>>> import numpy as np
>>> import numpy.linalg as la
>>> np.set_printoptions(precision=4, suppress=True, linewidth=140)
>>> rnd = lambda a: np.round(a, 4) + 0
>>> rng = np.random.default_rng(265895)
>>> J = np.eye(13, dtype=int)[rng.permutation(13)]
>>> J
array([[0, 0, 1, 0, 0, 0, 0, 0, 0, 0, 0, 0, 0],
       [0, 0, 0, 0, 0, 1, 0, 0, 0, 0, 0, 0, 0],
       [0, 0, 0, 0, 0, 0, 0, 0, 1, 0, 0, 0, 0],
       [0, 0, 0, 0, 0, 0, 0, 0, 0, 0, 0, 1, 0],
       [0, 0, 0, 0, 0, 0, 0, 1, 0, 0, 0, 0, 0],
       [0, 0, 0, 0, 0, 0, 0, 0, 0, 1, 0, 0, 0],
       [0, 0, 0, 0, 1, 0, 0, 0, 0, 0, 0, 0, 0],
       [0, 1, 0, 0, 0, 0, 0, 0, 0, 0, 0, 0, 0],
       [0, 0, 0, 0, 0, 0, 1, 0, 0, 0, 0, 0, 0],
       [0, 0, 0, 0, 0, 0, 0, 0, 0, 0, 0, 0, 1],
       [1, 0, 0, 0, 0, 0, 0, 0, 0, 0, 0, 0, 0],
       [0, 0, 0, 1, 0, 0, 0, 0, 0, 0, 0, 0, 0],
       [0, 0, 0, 0, 0, 0, 0, 0, 0, 0, 1, 0, 0]])
>>> x = np.array([1, 0, 1, 0, 3, 0, 1, 0, 3, 2, 1, 3, 2])
>>> rnd(la.det(J))
np.float64(-1.0)
>>> print(rnd(np.sort(np.abs(np.degrees(np.angle(la.eigvals(J)))))))
[  0.       0.      32.7273  32.7273  65.4545  65.4545  98.1818  98.1818 130.9091 130.9091 163.6364 163.6364 180.    ]
>>> J.T @ (J @ x)
array([1, 0, 1, 0, 3, 0, 1, 0, 3, 2, 1, 3, 2])
>>> u = np.array([0, 0])
>>> np.cross(J[7, :3], J[3, :3])
array([0, 0, 0])
>>> J[:, 7] @ J[:, 2]
np.int64(0)
>>> rnd(la.norm(J, axis=0))
array([1., 1., 1., 1., 1., 1., 1., 1., 1., 1., 1., 1., 1.])
>>> U, s, Vh = la.svd(J, full_matrices=False)
>>> print(rnd(np.sqrt((s ** 2).sum())), rnd(la.norm(J)))
3.6056 3.6056
>>> U.shape, s.shape, Vh.shape
((13, 13), (13,), (13, 13))
>>> x = np.array([3, -2, 2, -1, 0, -2, 3, -2, -3, 3, 1, 0, 2])
>>> a = np.maximum(J @ x, 0)
>>> np.maximum(J @ (3 * x), 0)
array([6, 0, 0, 0, 0, 9, 0, 0, 9, 6, 9, 0, 3])
>>> rnd(np.tanh(J @ x))
array([ 0.964 , -0.964 , -0.9951,  0.    , -0.964 ,  0.9951,  0.    , -0.964 ,  0.9951,  0.964 ,  0.9951, -0.7616,  0.7616])
>>> print(a)
[2 0 0 0 0 3 0 0 3 2 3 0 1]
>>> np.maximum(J @ x, 0) - np.maximum(-J @ x, 0)
array([ 2, -2, -3,  0, -2,  3,  0, -2,  3,  2,  3, -1,  1])
>>> J.T @ a
array([3, 0, 2, 0, 0, 0, 3, 0, 0, 3, 1, 0, 2])
>>> m1 = np.load("out4.npy")
>>> print(m1)
[[ 1  0  0  0  0  0  0  0  0  0  0]
 [-3  1  0  0  0  0  0  0  0  0  0]
 [ 2 -1  1  0  0  0  0  0  0  0  0]
 [ 1  1  3  1  0  0  0  0  0  0  0]
 [-1 -2 -2 -3  1  0  0  0  0  0  0]
 [ 3  2 -3  2  0  1  0  0  0  0  0]
 [-2  2  3 -2  1  2  1  0  0  0  0]
 [-1 -3 -1 -2  0 -1 -1  1  0  0  0]
 [-3 -3 -3  2 -2 -2  1  3  1  0  0]
 [ 0  0  2  0 -2  2  2 -2 -3  1  0]
 [ 2  2 -3 -1  0 -1  0  1  0  2  1]]
>>> np.allclose(m1 @ m1.T, m1.T @ m1)
False
>>> print((m1 + m1.T) / 2)
[[ 1.  -1.5  1.   0.5 -0.5  1.5 -1.  -0.5 -1.5  0.   1. ]
 [-1.5  1.  -0.5  0.5 -1.   1.   1.  -1.5 -1.5  0.   1. ]
 [ 1.  -0.5  1.   1.5 -1.  -1.5  1.5 -0.5 -1.5  1.  -1.5]
 [ 0.5  0.5  1.5  1.  -1.5  1.  -1.  -1.   1.   0.  -0.5]
 [-0.5 -1.  -1.  -1.5  1.   0.   0.5  0.  -1.  -1.   0. ]
 [ 1.5  1.  -1.5  1.   0.   1.   1.  -0.5 -1.   1.  -0.5]
 [-1.   1.   1.5 -1.   0.5  1.   1.  -0.5  0.5  1.   0. ]
 [-0.5 -1.5 -0.5 -1.   0.  -0.5 -0.5  1.   1.5 -1.   0.5]
 [-1.5 -1.5 -1.5  1.  -1.  -1.   0.5  1.5  1.  -1.5  0. ]
 [ 0.   0.   1.   0.  -1.   1.   1.  -1.  -1.5  1.   1. ]
 [ 1.   1.  -1.5 -0.5  0.  -0.5  0.   0.5  0.   1.   1. ]]
>>> la.determinant(m1)
Traceback (most recent call last):
  File "<python-input-29>", line 1, in <module>
    la.determinant(m1)
    ^^^^^^^^^^^^^^
AttributeError: module 'numpy.linalg' has no attribute 'determinant'
>>> m1 @ m1
array([[  1,   0,   0,   0,   0,   0,   0,   0,   0,   0,   0],
       [ -6,   1,   0,   0,   0,   0,   0,   0,   0,   0,   0],
       [  7,  -2,   1,   0,   0,   0,   0,   0,   0,   0,   0],
       [  5,  -1,   6,   1,   0,   0,   0,   0,   0,   0,   0],
       [ -3,  -5, -13,  -6,   1,   0,   0,   0,   0,   0,   0],
       [ -4,   9,   0,   4,   0,   1,   0,   0,   0,   0,   0],
       [ -1,   1,  -8,  -3,   2,   4,   1,   0,   0,   0,   0],
       [  2, -11,  -8,  -4,  -1,  -4,  -2,   1,   0,   0,   0],
       [-10,  -8,  10,  -2,  -3,  -5,  -1,   6,   1,   0,   0],
       [ 19,  25,  19,   4,   4,  16,   3, -13,  -6,   1,   0],
       [-13,   1,  -3,  -6,  -4,   1,   3,  -2,  -6,   4,   1]])
>>> la.matrix_power(m1, 3)
array([[  1,   0,   0,   0,   0,   0,   0,   0,   0,   0,   0],
       [ -9,   1,   0,   0,   0,   0,   0,   0,   0,   0,   0],
       [ 15,  -3,   1,   0,   0,   0,   0,   0,   0,   0,   0],
       [ 21,  -6,   9,   1,   0,   0,   0,   0,   0,   0,   0],
       [-21,   0, -33,  -9,   1,   0,   0,   0,   0,   0,   0],
       [-24,  15,   9,   6,   0,   1,   0,   0,   0,   0,   0],
       [-15,  12, -30,  -3,   3,   6,   1,   0,   0,   0,   0],
       [  7, -20, -13,  -7,  -3,  -9,  -3,   1,   0,   0,   0],
       [ 13, -47,  13, -11,  -6, -15,  -6,   9,   1,   0,   0],
       [ 55,  97,  17,  32,  17,  49,  12, -33,  -9,   1,   0],
       [ -5,  40,  18,  -7,   3,  28,   7, -27, -18,   6,   1]])
>>> print(np.trace(m1))
11
>>> la.matrix_rank(m1 - m1[0, 0] * np.eye(11))
np.int64(9)
>>> rnd(np.sort(la.eigvals(m1)))
array([1., 1., 1., 1., 1., 1., 1., 1., 1., 1., 1.])
>>> U, s, Vh = la.svd(m1)
>>> print(rnd(s))
[9.1389 7.6067 5.506  4.6624 4.4311 2.7794 1.8697 0.8027 0.2124 0.1384 0.001 ]
>>> np.argmax(s[:-1] / (s[1:] + 1e-6)) + 1
np.int64(10)
>>> B = U[:, :10] @ np.diag(s[:10]) @ Vh[:10]
>>> rnd(la.norm(m1 - B) / la.norm(m1))
np.float64(0.0001)
>>> print(rnd(la.norm(m1 - B, 2)), rnd(s[10]))
0.001 0.001
>>> rnd(np.abs(m1 - B).max())
np.float64(0.0006)
>>> la.matrix_rank(m1, rtol=0.05)
np.int64(8)
>>> la.matrix_rank(B)
np.int64(10)
>>> U, s, Vh = la.svd(m1, full_matrices=False)
>>> rnd(np.cumsum(s ** 2) / np.sum(s ** 2))
array([0.3712, 0.6284, 0.7631, 0.8597, 0.947 , 0.9813, 0.9969, 0.9997, 0.9999, 1.    , 1.    ])
>>> rnd(U.T @ m1 @ Vh.T)
array([[9.1389, 0.    , 0.    , 0.    , 0.    , 0.    , 0.    , 0.    , 0.    , 0.    , 0.    ],
       [0.    , 7.6067, 0.    , 0.    , 0.    , 0.    , 0.    , 0.    , 0.    , 0.    , 0.    ],
       [0.    , 0.    , 5.506 , 0.    , 0.    , 0.    , 0.    , 0.    , 0.    , 0.    , 0.    ],
       [0.    , 0.    , 0.    , 4.6624, 0.    , 0.    , 0.    , 0.    , 0.    , 0.    , 0.    ],
       [0.    , 0.    , 0.    , 0.    , 4.4311, 0.    , 0.    , 0.    , 0.    , 0.    , 0.    ],
       [0.    , 0.    , 0.    , 0.    , 0.    , 2.7794, 0.    , 0.    , 0.    , 0.    , 0.    ],
       [0.    , 0.    , 0.    , 0.    , 0.    , 0.    , 1.8697, 0.    , 0.    , 0.    , 0.    ],
       [0.    , 0.    , 0.    , 0.    , 0.    , 0.    , 0.    , 0.8027, 0.    , 0.    , 0.    ],
       [0.    , 0.    , 0.    , 0.    , 0.    , 0.    , 0.    , 0.    , 0.2124, 0.    , 0.    ],
       [0.    , 0.    , 0.    , 0.    , 0.    , 0.    , 0.    , 0.    , 0.    , 0.1384, 0.    ],
       [0.    , 0.    , 0.    , 0.    , 0.    , 0.    , 0.    , 0.    , 0.    , 0.    , 0.001 ]])
>>> np.abs(U[:, 0]).round(6).argmax()
np.int64(8)
>>> rnd(la.norm(m1, 2) / la.norm(m1))
np.float64(0.6093)
>>> [round(float(x), 4) for x in la.svd(m1, compute_uv=False)[:3]]
[9.1389, 7.6067, 5.506]
>>> W0 = np.array([[2, 0, 0, 0, 0, 0, 0],
...     [0, -3, 0, 0, 0, 0, 0],
...     [0, 0, -3, 0, 0, 0, 0],
...     [0, 0, 0, 3, 0, 0, 0],
...     [0, 0, 0, 0, 1, 0, 0],
...     [0, 0, 0, 0, 0, 2, 0],
...     [0, 0, 0, 0, 0, 0, -3]])
>>> print(W0)
[[ 2  0  0  0  0  0  0]
 [ 0 -3  0  0  0  0  0]
 [ 0  0 -3  0  0  0  0]
 [ 0  0  0  3  0  0  0]
 [ 0  0  0  0  1  0  0]
 [ 0  0  0  0  0  2  0]
 [ 0  0  0  0  0  0 -3]]
>>> B = la.inv(W0)
>>> rnd(la.det(W0) * la.det(B))
np.float64(1.0)
>>> rnd(la.cond(W0))
np.float64(3.0)
>>> rnd(la.det(W0) * B)
array([[-162.,    0.,    0.,    0.,    0.,    0.,    0.],
       [   0.,  108.,    0.,    0.,    0.,    0.,    0.],
       [   0.,    0.,  108.,    0.,    0.,    0.,    0.],
       [   0.,    0.,    0., -108.,    0.,    0.,    0.],
       [   0.,    0.,    0.,    0., -324.,    0.,    0.],
       [   0.,    0.,    0.,    0.,    0., -162.,    0.],
       [   0.,    0.,    0.,    0.,    0.,    0.,  108.]])
>>> W0 @ B
array([[1., 0., 0., 0., 0., 0., 0.],
       [0., 1., 0., 0., 0., 0., 0.],
       [0., 0., 1., 0., 0., 0., 0.],
       [0., 0., 0., 1., 0., 0., 0.],
       [0., 0., 0., 0., 1., 0., 0.],
       [0., 0., 0., 0., 0., 1., 0.],
       [0., 0., 0., 0., 0., 0., 1.]])
>>> np.allclose(B, W0.T)
False
>>> Q, V = la.qr(J[:, :3])[0], la.qr(J[:, 3:])[0]
>>> s = la.svd(Q.T @ V, compute_uv=False)
>>> np.degrees(np.arccos(s.clip(0, 1)))
array([90., 90., 90.])
>>> print((s > 0.9).sum())
0
>>> rnd(la.norm(Q @ Q.T - V @ V.T, 2))
np.float64(1.0)
>>> u = np.array([3, -6, 4, 1, -7, -9, 8, 5, 6, -7, -2, -7, 2])
>>> B = J + np.outer(u, np.eye(13)[4])
>>> rnd(la.det(B) / la.det(J)), rnd(1 + la.solve(J, u)[4])
(np.float64(9.0), np.float64(9.0))
>>> F = np.loadtxt("x.csv", delimiter=",")
>>> F
array([[ 2., -1.,  0., -3., -3.,  0.,  0.,  0.,  0., -1.],
       [-1., -3.,  2.,  3., -3., -3., -2.,  1.,  0., -1.],
       [-2.,  1., -1., -3.,  2.,  2., -1., -2.,  3., -1.],
       [-3.,  2.,  3., -3.,  2.,  0., -2.,  3.,  3.,  3.],
       [ 0.,  3.,  1.,  3.,  3.,  3.,  3.,  1., -3.,  1.],
       [ 3., -1.,  0., -3.,  3.,  2., -1.,  2.,  3.,  0.],
       [ 3.,  2.,  0., -3., -2.,  0., -2., -3.,  3.,  1.],
       [ 1.,  2.,  0.,  0., -1.,  2.,  1.,  2.,  0., -2.],
       [ 2., -1.,  0., -3., -3.,  0.,  0.,  0.,  0., -1.],
       [ 1., -2.,  2.,  2., -1.,  3.,  1.,  2., -2.,  1.],
       [ 0.,  3.,  2.,  2., -3.,  0., -2.,  3.,  1., -2.],
       [ 2., -2.,  0., -2., -1.,  3.,  2.,  2.,  3.,  1.],
       [-1.,  3.,  2.,  1., -3.,  0., -1.,  2.,  3.,  0.]])
>>> B = np.c_[F[:, :9] @ np.array([[1, 0, -2, 1, 1, -1, -2, -2, -1],
...     [-2, -1, 2, 1, 2, -1, 1, 0, 2],
...     [1, 0, 1, 1, 0, -2, 2, 1, 0],
...     [-1, 1, 2, -1, 1, -2, -2, 1, -2],
...     [-1, 1, 1, 2, 2, 0, -1, 0, 1],
...     [2, -2, 2, -2, -1, 2, 2, 1, -1],
...     [2, 1, -1, -1, -2, 1, -2, -1, 0],
...     [1, -2, 2, -2, -2, -2, 0, 1, 2],
...     [1, 2, 2, 0, -1, -1, 2, 0, -1]]), np.array([4, 3, -3, -2, 1, -5, 5, 5, -2, 2, -4, -2, -1])]
>>> B
array([[ 10.,  -5., -15.,  -2.,  -9.,   5.,   4.,  -7.,  -1.,   4.],
       [ -2.,   5.,  -1.,  -5.,  -5., -16.,  -2.,   7.,  -9.,   3.],
       [ -1.,   3.,   8.,   6.,   2.,  13.,  19.,   1.,   3.,  -3.],
       [ -1.,  -5.,  23.,   5.,  -3., -10.,  28.,  11.,  18.,  -2.],
       [ -1.,  -8.,  15.,  -4.,   7.,  -1., -10.,   5.,   5.,   1.],
       [ 12.,  -2.,   4.,   4.,  -3.,   0.,   8.,  -4.,   3.,  -5.],
       [  0.,   3.,  -8.,  12.,   7.,   2.,  14., -10.,  -4.,   5.],
       [  6., -10.,   8.,  -8.,  -5.,  -2.,   3.,   1.,   4.,   5.],
       [ 10.,  -5., -15.,  -2.,  -9.,   5.,   4.,  -7.,  -1.,  -2.],
       [ 14., -10.,   4., -14., -10.,  -2.,  -3.,   6.,  -7.,   2.],
       [ -3., -10.,  19.,  -7.,  -1., -20.,  12.,   9.,   4.,  -4.],
       [ 24.,  -3.,   1., -12., -20.,   5.,   7.,  -3.,  -5.,  -2.],
       [  0.,  -4.,  20.,  -6.,  -5., -16.,  18.,   8.,   3.,  -1.]])
>>> rnd(la.lstsq(F, B[:, 0])[0])
array([ 1., -2.,  1., -1., -1.,  2.,  2.,  1.,  1.,  0.])
>>> print(rnd(la.norm(la.qr(F)[0].T @ B, axis=0) ** 2 / ((B ** 2).sum(axis=0) + 1e-12)))
[1.     1.     1.     1.     1.     1.     1.     1.     1.     0.4825]
